$ python -q
>>> import numpy as np
>>> np.set_printoptions(precision=2, suppress=True, linewidth=160)
>>> Y = np.array([[0, 1, 3, 2, 3]])
>>> F = Y.T @ Y
>>> F
array([[0, 0, 0, 0, 0],
       [0, 1, 3, 2, 3],
       [0, 3, 9, 6, 9],
       [0, 2, 6, 4, 6],
       [0, 3, 9, 6, 9]])
>>> np.flatnonzero(np.linalg.matrix_power((F != 0) + (F.T != 0) + np.eye(5), 5)[4])
array([1, 2, 3, 4])
>>> (F != 0).astype(int)
array([[0, 0, 0, 0, 0],
       [0, 1, 1, 1, 1],
       [0, 1, 1, 1, 1],
       [0, 1, 1, 1, 1],
       [0, 1, 1, 1, 1]])
>>> (np.linalg.matrix_power((F != 0) + (F.T != 0) + np.eye(5), 5) > 0).astype(int)
array([[1, 0, 0, 0, 0],
       [0, 1, 1, 1, 1],
       [0, 1, 1, 1, 1],
       [0, 1, 1, 1, 1],
       [0, 1, 1, 1, 1]])
>>> np.round(np.sort(np.linalg.eigvals(F).real), 2) + 0
array([ 0.,  0.,  0.,  0., 23.])
>>> F @ F
array([[  0,   0,   0,   0,   0],
       [  0,  23,  69,  46,  69],
       [  0,  69, 207, 138, 207],
       [  0,  46, 138,  92, 138],
       [  0,  69, 207, 138, 207]])
>>> rng = np.random.default_rng(1842)
>>> labels = rng.permutation(5)
>>> labels
array([0, 2, 3, 4, 1])
>>> Y = F[labels][:, labels]
>>> round(np.linalg.det(Y), 2), np.round(np.linalg.det(F[labels]), 2)
(np.float64(0.0), np.float64(0.0))
>>> np.diag(Y)
array([0, 9, 4, 9, 1])
>>> rk = np.linalg.matrix_rank(F)
>>> rk
np.int64(1)
>>> N = np.linalg.svd(F)[2][rk:].T
>>> np.round(F @ N, 2) + 0
array([[0., 0., 0., 0.],
       [0., 0., 0., 0.],
       [0., 0., 0., 0.],
       [0., 0., 0., 0.],
       [0., 0., 0., 0.]])
>>> [int(np.linalg.matrix_rank(F[:, :j + 1])) for j in range(5)]
[0, 1, 1, 1, 1]
>>> np.allclose(F @ N, 0)
True
